In [1]: import numpy as np

In [2]: from numpy import linalg as LA

In [3]: np.set_printoptions(precision=3, suppress=True, linewidth=120, legacy="1.25")

In [4]: B = np.array([[1]])

In [5]: Z = np.array([[-1]])

In [6]: K = np.block([[B, np.zeros((1, 1))], [np.zeros((1, 1)), Z]])

In [7]: K
Out[7]: 
array([[ 1.,  0.],
       [ 0., -1.]])

In [8]: round(LA.norm(K[1], 1), 3), round(float(LA.norm(K[1], np.inf)), 3)
Out[8]: (1.0, 1.0)

In [9]: np.round(LA.norm(K, 2), 3)
Out[9]: 1.0

In [10]: LA.norm(K, axis=0)
Out[10]: array([1., 1.])

In [11]: np.round(LA.norm(K[1] - K[0]), 3)
Out[11]: 1.414

In [12]: LA.norm(K, axis=1).argmax()
Out[12]: 0

In [13]: np.round(LA.norm(K, "nuc"), 3)
Out[13]: 2.0

In [14]: vals, V = LA.eigh(K)

In [15]: vec = np.array([-2, 2])

In [16]: vec @ K @ vec / (vec @ vec), vals[0], vals[-1]
Out[16]: (0.0, -1.0, 1.0)

In [17]: np.abs(K).sum(axis=1).max(), np.abs(vals).max()
Out[17]: (1.0, 1.0)

In [18]: V * np.maximum(vals, 0) @ V.T
Out[18]: 
array([[1., 0.],
       [0., 0.]])

In [19]: arr = np.load("w.npy")

In [20]: arr
Out[20]: 
array([[0, 0, 0, 1, 1],
       [0, 0, 1, 1, 0],
       [0, 1, 0, 0, 0],
       [1, 1, 0, 0, 0],
       [1, 0, 0, 0, 0]])

In [21]: # symmetric, so the eigenvalues are real

In [22]: rk = LA.matrix_rank(arr)

In [23]: rk
Out[23]: 4

In [24]: ns = LA.svd(arr)[2][rk:].T

In [25]: np.round(arr @ ns, 3) + 0
Out[25]: 
array([[0.],
       [0.],
       [0.],
       [0.],
       [0.]])

In [26]: K.T @ K
Out[26]: 
array([[1., 0.],
       [0., 1.]])

In [27]: LA.norm(K, axis=0)
Out[27]: array([1., 1.])

In [28]: rng = np.random.default_rng(59)

In [29]: lab = rng.permutation(5)

In [30]: lab
Out[30]: array([2, 3, 4, 0, 1])

In [31]: B = arr[lab][:, lab]

In [32]: np.round(np.sort(np.abs(LA.eigvals(B))), 3) + 0
Out[32]: array([0.   , 1.   , 1.   , 1.732, 1.732])

In [33]: left, sigma, Vh = LA.svd(arr)

In [34]: V = Vh[:(sigma > 1e-8).sum()]

In [35]: vec = arr[1] + 2 * arr[2] + rng.integers(2) * np.eye(5)[1]

In [36]: vec
Out[36]: array([0., 3., 1., 1., 0.])

In [37]: LA.matrix_rank(np.vstack([arr, vec]))
Out[37]: 4

In [38]: np.round(V.T @ V, 3) + 0
Out[38]: 
array([[ 1.   ,  0.   ,  0.   ,  0.   ,  0.   ],
       [ 0.   ,  1.   ,  0.   ,  0.   ,  0.   ],
       [ 0.   ,  0.   ,  0.667,  0.333, -0.333],
       [ 0.   ,  0.   ,  0.333,  0.667,  0.333],
       [ 0.   ,  0.   , -0.333,  0.333,  0.667]])

In [39]: vals, V = LA.eig(K)

In [40]: np.sort(LA.eigvals(K @ K))
Out[40]: array([1., 1.])

In [41]: vals
Out[41]: array([ 1., -1.])

In [42]: np.sort(LA.eigvals(K.T))
Out[42]: array([-1.,  1.])

In [43]: E = np.load("layer11.npy")

In [44]: E
Out[44]: 
array([[  6, -13,   6],
       [  3,  -5,   2],
       [ -6,  10,  -4],
       [  0,  -3,   2],
       [  3,   1,  -2]])

In [45]: # rank 2

In [46]: t3 = np.stack([E, 4 * E, E[::-1]])

In [47]: LA.matrix_rank(t3)
Out[47]: array([2, 2, 2])

In [48]: t3.shape
Out[48]: (3, 5, 3)

In [49]: rk = LA.matrix_rank(E)

In [50]: rk
Out[50]: 2

In [51]: ns = LA.svd(E)[2][rk:].T

In [52]: ns.shape
Out[52]: (3, 1)

In [53]: np.allclose(E @ ns, 0)
Out[53]: True

In [54]: [int(LA.matrix_rank(E[:i])) for i in range(1, len(E) + 1)]
Out[54]: [1, 2, 2, 2, 2]

In [55]: [int(LA.matrix_rank(E[:, :j + 1])) for j in range(3)]
Out[55]: [1, 2, 2]

In [56]: np.round(E @ ns, 3) + 0
Out[56]: 
array([[0.],
       [0.],
       [0.],
       [0.],
       [0.]])

In [57]: ns @ ns.T
Out[57]: 
array([[0.12 , 0.18 , 0.271],
       [0.18 , 0.271, 0.406],
       [0.271, 0.406, 0.609]])
